In [1]: import numpy as np

In [2]: np.set_printoptions(precision=3, suppress=True, linewidth=120)

In [3]: data = np.loadtxt("case9.csv", delimiter=",")

In [4]: print(data)
[[-3. -5.  0. -5.  2.  3.  5.  1.  3.]
 [ 3. -3. -5.  0. -5.  2.  3.  5.  1.]
 [ 1.  3. -3. -5.  0. -5.  2.  3.  5.]
 [ 5.  1.  3. -3. -5.  0. -5.  2.  3.]
 [ 3.  5.  1.  3. -3. -5.  0. -5.  2.]
 [ 2.  3.  5.  1.  3. -3. -5.  0. -5.]
 [-5.  2.  3.  5.  1.  3. -3. -5.  0.]
 [ 0. -5.  2.  3.  5.  1.  3. -3. -5.]
 [-5.  0. -5.  2.  3.  5.  1.  3. -3.]]

In [5]: u = np.array([0, -2, -2, -1, 2, 1, -2, 0, 3])

In [6]: M2 = data + np.outer(u, np.eye(9)[2])

In [7]: print(M2)
[[-3. -5.  0. -5.  2.  3.  5.  1.  3.]
 [ 3. -3. -7.  0. -5.  2.  3.  5.  1.]
 [ 1.  3. -5. -5.  0. -5.  2.  3.  5.]
 [ 5.  1.  2. -3. -5.  0. -5.  2.  3.]
 [ 3.  5.  3.  3. -3. -5.  0. -5.  2.]
 [ 2.  3.  6.  1.  3. -3. -5.  0. -5.]
 [-5.  2.  1.  5.  1.  3. -3. -5.  0.]
 [ 0. -5.  2.  3.  5.  1.  3. -3. -5.]
 [-5.  0. -2.  2.  3.  5.  1.  3. -3.]]

In [8]: print(np.allclose(data @ data.T, data.T @ data))
True

In [9]: print(data @ np.ones(9))
[1. 1. 1. 1. 1. 1. 1. 1. 1.]

In [10]: print(np.fft.fft(data[0]))
[ 1.    +0.j    -9.057+15.129j -0.457 -1.083j -5.    +6.928j  0.514 +9.769j  0.514 -9.769j -5.    -6.928j
 -0.457 +1.083j -9.057-15.129j]

In [11]: print((data @ data)[0])
[-59.  49.  29.  73.  66.  -7. -29. -67. -54.]

In [12]: print(np.sort(np.abs(np.fft.fft(data[0]))), np.sort(np.linalg.svd(data, compute_uv=False)))
[ 1.     1.175  1.175  8.544  8.544  9.782  9.782 17.633 17.633] [ 1.     1.175  1.175  8.544  8.544  9.782  9.782 17.633 17.633]

In [13]: O, Rm = np.linalg.qr(data)

In [14]: print(np.round(O.T @ O, 3) + 0)
[[1. 0. 0. 0. 0. 0. 0. 0. 0.]
 [0. 1. 0. 0. 0. 0. 0. 0. 0.]
 [0. 0. 1. 0. 0. 0. 0. 0. 0.]
 [0. 0. 0. 1. 0. 0. 0. 0. 0.]
 [0. 0. 0. 0. 1. 0. 0. 0. 0.]
 [0. 0. 0. 0. 0. 1. 0. 0. 0.]
 [0. 0. 0. 0. 0. 0. 1. 0. 0.]
 [0. 0. 0. 0. 0. 0. 0. 1. 0.]
 [0. 0. 0. 0. 0. 0. 0. 0. 1.]]

In [15]: print(O.shape, Rm.shape)
(9, 9) (9, 9)

In [16]: print(np.round(O @ Rm, 3) + 0)
[[-3. -5.  0. -5.  2.  3.  5.  1.  3.]
 [ 3. -3. -5.  0. -5.  2.  3.  5.  1.]
 [ 1.  3. -3. -5.  0. -5.  2.  3.  5.]
 [ 5.  1.  3. -3. -5.  0. -5.  2.  3.]
 [ 3.  5.  1.  3. -3. -5.  0. -5.  2.]
 [ 2.  3.  5.  1.  3. -3. -5.  0. -5.]
 [-5.  2.  3.  5.  1.  3. -3. -5.  0.]
 [ 0. -5.  2.  3.  5.  1.  3. -3. -5.]
 [-5.  0. -5.  2.  3.  5.  1.  3. -3.]]

In [17]: print(np.abs(np.diag(Rm)))
[10.344 10.058  9.959  9.259  6.94   4.352  2.512  2.173  1.896]

In [18]: vec = np.array([3, 9, 7, 5, 8, 6, 4, 4, 3])

In [19]: h = np.maximum(data @ vec, 0)

In [20]: print(np.maximum(data @ vec, 0) - np.maximum(-data @ vec, 0))
[-12. -46. -11. -13.   8.  44.  43.  15.  21.]

In [21]: print(h)
[ 0.  0.  0.  0.  8. 44. 43. 15. 21.]

In [22]: print(np.tanh(data @ vec))
[-1. -1. -1. -1.  1.  1.  1.  1.  1.]

In [23]: arr = np.loadtxt("test18.csv", delimiter=",")

In [24]: print(arr)
[[ 2.  2.  0.  0.  0.]
 [ 2.  1.  2.  0.  0.]
 [ 0.  2. -3.  2.  0.]
 [ 0.  0.  2. -3.  2.]
 [ 0.  0.  0.  2.  3.]]

In [25]: evals, evecs = np.linalg.eig(arr)

In [26]: print(evals)
[-5.567 -2.208  0.291  3.887  3.597]

In [27]: print(np.sort(np.linalg.eigvals(arr @ arr)))
[ 0.085  4.875 12.936 15.112 30.992]

In [28]: print(np.round(arr @ evecs[:, 0] - evals[0] * evecs[:, 0], 3) + 0)
[0. 0. 0. 0. 0.]

In [29]: print(np.sort(np.linalg.eigvals(arr.T)))
[-5.567 -2.208  0.291  3.597  3.887]

In [30]: evals, evecs = np.linalg.eigh(arr)

In [31]: vec = np.array([5, 1, 5, 3, 4])

In [32]: print(vec @ arr @ vec)
145.0

In [33]: print(np.linalg.eigvalsh(arr[1:, 1:]))
[-5.541 -2.038  1.902  3.677]

In [34]: M2 = np.array([[-0.7, 1.7, 0.5, 1.2],
    ...:     [-2.2, 0.3, -0.5, -0.3],
    ...:     [0.5, 0.8, 0.3, -0.9],
    ...:     [0.0, -0.2, 0.2, -1.2],
    ...:     [1.4, 2.9, -0.2, -1.3],
    ...:     [0.0, 0.9, -1.4, 1.9],
    ...:     [-1.0, -1.3, -2.1, 0.2],
    ...:     [0.7, 1.6, -0.2, 0.7],
    ...:     [0.5, -0.6, 0.4, 1.0],
    ...:     [-1.6, -0.7, 0.9, -0.5]])

In [35]: cent = np.array([[-0.7, -0.5, -0.9, 0.4, -0.3, -1.6, -0.2],
    ...:     [-1.0, 1.5, -0.6, 0.4, 0.8, -0.3, 0.4],
    ...:     [1.0, 0.0, 1.0, -0.4, 1.2, -1.5, -0.7],
    ...:     [-0.7, 1.3, -1.8, -1.2, 0.6, 3.7, -1.5]])

In [36]: E = M2 @ cent

In [37]: print(E)
[[-1.55  4.46 -2.05 -1.24  2.89  4.3  -1.33]
 [ 0.95  1.16  1.84 -0.2   0.12  3.07  1.36]
 [-0.22 -0.22  0.99  1.48  0.31 -4.82  1.36]
 [ 1.24 -1.86  2.48  1.28 -0.64 -4.68  1.58]
 [-3.17  1.96 -0.86  3.36  0.88 -7.62  2.97]
 [-3.63  3.82 -5.36 -1.36  0.18  8.86 -1.51]
 [-0.24 -1.19 -0.78 -0.32 -3.14  5.88  0.85]
 [-2.78  2.96 -3.05  0.16  1.25  1.29 -0.41]
 [-0.05  0.15 -1.49 -1.4   0.45  2.48 -2.12]
 [ 3.07 -0.9   3.66 -0.68  0.7  -0.43  0.16]]

In [38]: rank = np.linalg.matrix_rank(E)

In [39]: print(rank)
4

In [40]: null = np.linalg.svd(E)[2][rank:].T

In [41]: print([int(np.linalg.matrix_rank(E[:, :j + 1])) for j in range(7)])
[1, 2, 3, 4, 4, 4, 4]

In [42]: print(null.shape)
(7, 3)

In [43]: print([int(np.linalg.matrix_rank(E[:i])) for i in range(1, len(E) + 1)])
[1, 2, 3, 4, 4, 4, 4, 4, 4, 4]

In [44]: X = np.loadtxt("run7.csv", delimiter=",")

In [45]: print(X)
[[-2.77   0.618  3.037  2.105 -0.523 -2.727  0.474 -0.819  2.388 -0.593]
 [ 0.618 -7.339 -2.361 -0.634 -0.659  0.029 -0.53  -0.51  -0.227 -0.878]
 [ 3.037 -2.361  2.147  2.978  1.293 -0.49   2.577 -0.144  1.728 -1.024]
 [ 2.105 -0.634  2.978 -4.153 -0.108  0.222  0.849  0.167 -0.283 -1.876]
 [-0.523 -0.659  1.293 -0.108 -2.841  3.478 -2.612 -2.168 -1.26   1.46 ]
 [-2.727  0.029 -0.49   0.222  3.478 -1.839  0.282 -0.197 -4.05   2.848]
 [ 0.474 -0.53   2.577  0.849 -2.612  0.282  2.999  5.468  0.013  2.456]
 [-0.819 -0.51  -0.144  0.167 -2.168 -0.197  5.468 -3.935 -1.892 -1.197]
 [ 2.388 -0.227  1.728 -0.283 -1.26  -4.05   0.013 -1.892 -0.967  0.593]
 [-0.593 -0.878 -1.024 -1.876  1.46   2.848  2.456 -1.197  0.593  0.698]]

In [46]: rng = np.random.default_rng(72)

In [47]: z = rng.permutation(10)

In [48]: print(z)
[8 1 2 6 5 7 3 9 4 0]

In [49]: M2 = X[z][:, z]

In [50]: print(np.trace(M2))
-18.0

In [51]: print(np.sort(np.abs(np.linalg.eigvals(M2))))
[2.    3.999 4.    6.    6.    7.    7.    8.    9.    9.   ]

In [52]: print(np.sort(np.abs(np.linalg.eigvals(X))))
[2.    3.999 4.    6.    6.    7.    7.    8.    9.    9.   ]

In [53]: m1 = np.load("arr.npy")

In [54]: print(m1)
[[ 1  1  0]
 [ 4  4  1]
 [ 4  4  2]
 [ 4  4  5]
 [ 4  7  6]
 [ 4 10  9]
 [ 5 12  9]
 [ 8 15 10]
 [ 9 16 10]
 [12 18 13]
 [13 20 16]
 [13 20 17]
 [14 20 20]
 [16 20 23]
 [16 20 25]
 [16 23 27]
 [16 25 30]
 [19 25 32]
 [19 27 34]
 [19 30 34]
 [20 30 36]
 [23 32 38]]

In [55]: z = rng.permutation(3)

In [56]: M2 = m1[:, z] * rng.choice([-1, 1], 3)

In [57]: print(M2)
[[ -1   0  -1]
 [ -4   1  -4]
 [ -4   2  -4]
 [ -4   5  -4]
 [ -4   6  -7]
 [ -4   9 -10]
 [ -5   9 -12]
 [ -8  10 -15]
 [ -9  10 -16]
 [-12  13 -18]
 [-13  16 -20]
 [-13  17 -20]
 [-14  20 -20]
 [-16  23 -20]
 [-16  25 -20]
 [-16  27 -23]
 [-16  30 -25]
 [-19  32 -25]
 [-19  34 -27]
 [-19  34 -30]
 [-20  36 -30]
 [-23  38 -32]]

In [58]: left, _, VT = np.linalg.svd(m1.T @ M2)

In [59]: print(np.round(np.linalg.lstsq(m1, M2)[0], 3) + 0)
[[-1.  0.  0.]
 [ 0.  0. -1.]
 [ 0.  1.  0.]]

In [60]: print(z)
[0 2 1]

In [61]: d = np.linalg.norm(m1[:, None] - m1[None], axis=-1)

In [62]: print(d[2].round(6).argsort(kind="stable")[:4])
[2 1 3 0]

In [63]: print(d[:5, :5])
[[0.    4.359 4.69  6.557 9.   ]
 [4.359 0.    1.    4.    5.831]
 [4.69  1.    0.    3.    5.   ]
 [6.557 4.    3.    0.    3.162]
 [9.    5.831 5.    3.162 0.   ]]

In [64]: print(np.unravel_index(d.round(6).argmax(), d.shape))
(np.int64(0), np.int64(21))

In [65]: print(round(np.log10(np.linalg.cond(m1))))
1

In [66]: print(round(float(np.linalg.norm(m1, 2) / np.linalg.norm(m1)), 3))
0.996

In [67]: print([round(float(x), 3) for x in np.linalg.svd(m1, compute_uv=False)[:3]])
[150.53, 12.447, 5.558]

In [68]: print(np.linalg.matrix_rank(m1, rtol=0.1))
1

In [69]: print(np.argsort(-np.linalg.norm(m1, axis=0).round(6), kind="stable")[:3])
[2 1 0]

In [70]: print(np.linalg.cond(m1) > 100)
False

In [71]: print(np.abs(np.linalg.svd(m1)[2][-1]))
[0.888 0.433 0.158]

In [72]: K = np.loadtxt("block3.csv", delimiter=",")

In [73]: print(K)
[[ -8.   2.   1.   2.   1.   1.   1.   1.  -2.  -2.]
 [ -2.  10.   0.  -2.  -2.   0.   1.   2.   2.   2.]
 [  0.  -2.   8.   0.  -1.   1.   2.   0.   0.  -1.]
 [  1.   0.  -1.   5.   2.   1.   1.  -2.   0.  -1.]
 [  1.  -2.   2.   1.  -4.   2.  -2.   1.   1.  -2.]
 [  2.   2.   2.   2.  -2.   8.  -2.  -2.  -2.   2.]
 [  2.   0.   1.   0.   0.  -2.  24.  -2.   2.   2.]
 [  1.  -2.  -1.  -1.   1.   0.   1.  14.   2.   1.]
 [ -1.   1.   2.  -1.   2.  -2.   2.  -2.  18.  -2.]
 [  0.  -1.  -2.   0.   0.   1.   0.   0.  -1. -22.]]

In [74]: print(np.round(np.abs(np.linalg.eigvals(K)).max(), 3))
24.807

In [75]: print(np.trace(K))
53.0

In [76]: print(K @ K)
[[ 70.   0.   2.  -6. -18.   5.  15.   7. -11.  68.]
 [ -6.  96.  -5. -40. -12. -12.  40.  42.  62. -14.]
 [  9. -31.  68.   5.  -2.   9.  62. -11.  -2.  18.]
 [  1.   7.  -1.  33.   0.  14.  20. -39.  -3.  14.]
 [ -7.  -9.  15.   9.  20.  12. -37.   3.   4.  42.]
 [ -8.  40.  20.  28. -14.  76. -56. -36. -64. -30.]
 [ 24.   2.  32.   0.   7. -63. 586. -74.  78. -11.]
 [ 10. -45. -15. -14.  18.  -4.  36. 190.  60. -16.]
 [-13.  20.  60. -27.  23. -54.  85. -59. 336.   5.]
 [  5.  17.  28.   5.   0. -14.  -9.  -2.   0. 488.]]

In [77]: print((K + K.T) / 2)
[[ -8.    0.    0.5   1.5   1.    1.5   1.5   1.   -1.5  -1. ]
 [  0.   10.   -1.   -1.   -2.    1.    0.5   0.    1.5   0.5]
 [  0.5  -1.    8.   -0.5   0.5   1.5   1.5  -0.5   1.   -1.5]
 [  1.5  -1.   -0.5   5.    1.5   1.5   0.5  -1.5  -0.5  -0.5]
 [  1.   -2.    0.5   1.5  -4.    0.   -1.    1.    1.5  -1. ]
 [  1.5   1.    1.5   1.5   0.    8.   -2.   -1.   -2.    1.5]
 [  1.5   0.5   1.5   0.5  -1.   -2.   24.   -0.5   2.    1. ]
 [  1.    0.   -0.5  -1.5   1.   -1.   -0.5  14.    0.    0.5]
 [ -1.5   1.5   1.   -0.5   1.5  -2.    2.    0.   18.   -1.5]
 [ -1.    0.5  -1.5  -0.5  -1.    1.5   1.    0.5  -1.5 -22. ]]

In [78]: print(np.linalg.matrix_power(K, 2))
[[ 70.   0.   2.  -6. -18.   5.  15.   7. -11.  68.]
 [ -6.  96.  -5. -40. -12. -12.  40.  42.  62. -14.]
 [  9. -31.  68.   5.  -2.   9.  62. -11.  -2.  18.]
 [  1.   7.  -1.  33.   0.  14.  20. -39.  -3.  14.]
 [ -7.  -9.  15.   9.  20.  12. -37.   3.   4.  42.]
 [ -8.  40.  20.  28. -14.  76. -56. -36. -64. -30.]
 [ 24.   2.  32.   0.   7. -63. 586. -74.  78. -11.]
 [ 10. -45. -15. -14.  18.  -4.  36. 190.  60. -16.]
 [-13.  20.  60. -27.  23. -54.  85. -59. 336.   5.]
 [  5.  17.  28.   5.   0. -14.  -9.  -2.   0. 488.]]

In [79]: print(np.sort(np.abs(np.linalg.eigvals(K))))
[ 3.564  4.023  7.727  8.313  9.004 11.841 12.923 17.627 22.156 24.807]
